>>> import numpy as np
>>> from numpy import linalg as LA
>>> np.set_printoptions(precision=2, suppress=True, linewidth=200)
>>> W0 = np.load("block3.npy")
>>> W0
array([[-3,  3, -4,  5,  0,  0,  5,  2,  4,  3],
       [ 3, -3,  3, -4,  5,  0,  0,  5,  2,  4],
       [-4,  3, -3,  3, -4,  5,  0,  0,  5,  2],
       [ 5, -4,  3, -3,  3, -4,  5,  0,  0,  5],
       [ 0,  5, -4,  3, -3,  3, -4,  5,  0,  0],
       [ 0,  0,  5, -4,  3, -3,  3, -4,  5,  0],
       [ 5,  0,  0,  5, -4,  3, -3,  3, -4,  5],
       [ 2,  5,  0,  0,  5, -4,  3, -3,  3, -4],
       [ 4,  2,  5,  0,  0,  5, -4,  3, -3,  3],
       [ 3,  4,  2,  5,  0,  0,  5, -4,  3, -3]])
>>> # equal to its transpose
>>> w, V = LA.eigh(W0)
>>> np.abs(V[:, -1])
array([0.47, 0.27, 0.17, 0.41, 0.09, 0.09, 0.41, 0.17, 0.27, 0.47])
>>> LA.eigvalsh(W0 @ W0)
array([  2.47,   2.5 ,   7.  ,  10.57,  59.96,  76.96, 120.64, 142.46, 319.51, 421.93])
>>> (w > 1e-8).sum(), (w < -1e-8).sum()
(np.int64(3), np.int64(7))
>>> np.round(V @ np.diag(w) @ V.T, 2) + 0
array([[-3.,  3., -4.,  5.,  0.,  0.,  5.,  2.,  4.,  3.],
       [ 3., -3.,  3., -4.,  5.,  0.,  0.,  5.,  2.,  4.],
       [-4.,  3., -3.,  3., -4.,  5.,  0.,  0.,  5.,  2.],
       [ 5., -4.,  3., -3.,  3., -4.,  5.,  0.,  0.,  5.],
       [ 0.,  5., -4.,  3., -3.,  3., -4.,  5.,  0.,  0.],
       [ 0.,  0.,  5., -4.,  3., -3.,  3., -4.,  5.,  0.],
       [ 5.,  0.,  0.,  5., -4.,  3., -3.,  3., -4.,  5.],
       [ 2.,  5.,  0.,  0.,  5., -4.,  3., -3.,  3., -4.],
       [ 4.,  2.,  5.,  0.,  0.,  5., -4.,  3., -3.,  3.],
       [ 3.,  4.,  2.,  5.,  0.,  0.,  5., -4.,  3., -3.]])
>>> np.round(V.T @ W0 @ V, 2) + 0
array([[-20.54,   0.  ,   0.  ,   0.  ,   0.  ,   0.  ,   0.  ,   0.  ,   0.  ,   0.  ],
       [  0.  , -17.87,   0.  ,   0.  ,   0.  ,   0.  ,   0.  ,   0.  ,   0.  ,   0.  ],
       [  0.  ,   0.  , -10.98,   0.  ,   0.  ,   0.  ,   0.  ,   0.  ,   0.  ,   0.  ],
       [  0.  ,   0.  ,   0.  ,  -3.25,   0.  ,   0.  ,   0.  ,   0.  ,   0.  ,   0.  ],
       [  0.  ,   0.  ,   0.  ,   0.  ,  -2.65,   0.  ,   0.  ,   0.  ,   0.  ,   0.  ],
       [  0.  ,   0.  ,   0.  ,   0.  ,   0.  ,  -1.58,   0.  ,   0.  ,   0.  ,   0.  ],
       [  0.  ,   0.  ,   0.  ,   0.  ,   0.  ,   0.  ,  -1.57,   0.  ,   0.  ,   0.  ],
       [  0.  ,   0.  ,   0.  ,   0.  ,   0.  ,   0.  ,   0.  ,   7.74,   0.  ,   0.  ],
       [  0.  ,   0.  ,   0.  ,   0.  ,   0.  ,   0.  ,   0.  ,   0.  ,   8.77,   0.  ],
       [  0.  ,   0.  ,   0.  ,   0.  ,   0.  ,   0.  ,   0.  ,   0.  ,   0.  ,  11.94]])
>>> data = np.array([[1, -1, 1, -1, 1, -1, 1, -1],
...     [1, 1, 1, 1, -1, -1, -1, -1],
...     [1, 1, -1, -1, 1, 1, -1, -1],
...     [1, 1, 1, 1, 1, 1, 1, 1],
...     [1, -1, -1, 1, 1, -1, -1, 1]])
>>> f, g = data[1], data[2]
>>> f @ g
np.int64(0)
>>> p = (f @ g) / (f @ f) * f
>>> LA.matrix_rank(np.outer(f, g))
np.int64(1)
>>> np.round(LA.norm(f + g) ** 2 + LA.norm(f - g) ** 2, 2)
np.float64(32.0)
>>> g - p
array([ 1.,  1., -1., -1.,  1.,  1., -1., -1.])
>>> t3 = np.stack([data, 5 * data, data[::-1]])
>>> LA.matrix_rank(t3)
array([5, 5, 5])
>>> LA.matrix_rank(t3.reshape(3, -1))
np.int64(2)
>>> t3.shape
(3, 5, 8)
>>> (t3 @ data.T).shape
(3, 5, 5)
>>> data.shape
(5, 8)
>>> data.sum(axis=0)
array([ 5,  1,  1,  1,  3, -1, -1, -1])
>>> LA.svd(data, compute_uv=False)
array([2.83, 2.83, 2.83, 2.83, 2.83])
>>> data.sum(axis=1)
array([0, 0, 0, 8, 0])
>>> np.diff(data, axis=0)
array([[ 0,  2,  0,  2, -2,  0, -2,  0],
       [ 0,  0, -2, -2,  2,  2,  0,  0],
       [ 0,  0,  2,  2,  0,  0,  2,  2],
       [ 0, -2, -2,  0,  0, -2, -2,  0]])
>>> vec = np.array([1, 2, 1, 2, 1, 3, 3, 2])
>>> h1 = np.maximum(data @ vec, 0)
>>> np.flatnonzero(h1 > 1e-9)
array([3])
>>> np.maximum(data @ vec, 0) - np.maximum(-data @ vec, 0)
array([-3, -3, -1, 15, -3])
>>> data * (h1 > 1e-9)[:, None]
array([[0, 0, 0, 0, 0, 0, 0, 0],
       [0, 0, 0, 0, 0, 0, 0, 0],
       [0, 0, 0, 0, 0, 0, 0, 0],
       [1, 1, 1, 1, 1, 1, 1, 1],
       [0, 0, 0, 0, 0, 0, 0, 0]])
>>> data.T @ h1
array([15, 15, 15, 15, 15, 15, 15, 15])
>>> vec = np.array([-5, -5, -2, 2, 4, 2, -3, -1])
>>> LA.norm(data @ vec) <= LA.norm(data, 2) * LA.norm(vec) + 1e-9
np.True_
>>> data @ np.ones(8)
array([0., 0., 0., 8., 0.])
>>> data @ np.eye(8)[2]
array([ 1.,  1., -1.,  1., -1.])
>>> data @ (2 * vec)
array([ -8, -24,   0, -16,  16])
>>> feats = np.loadtxt("w.csv", delimiter=",")
>>> feats
array([[ 0.1 ,  0.03, -0.3 ],
       [ 0.03,  0.01, -0.1 ],
       [-0.3 , -0.1 ,  0.89]])
>>> # looks like rank 1
>>> left, sig, vt = LA.svd(feats)
>>> V = vt[:(sig > 1e-8).sum()]
>>> rng = np.random.default_rng(2849)
>>> vec = feats[1] + 5 * feats[0] + rng.integers(2) * np.eye(3)[1]
>>> vec
array([ 0.53,  0.18, -1.58])
>>> LA.matrix_rank(np.vstack([feats, vec]))
np.int64(1)
>>> np.allclose(V.T @ V @ vec, vec)
True
>>> np.diag(V.T @ V)
array([0.1 , 0.01, 0.89])
>>> round(LA.norm(vec - V.T @ V @ vec), 2)
np.float64(0.0)
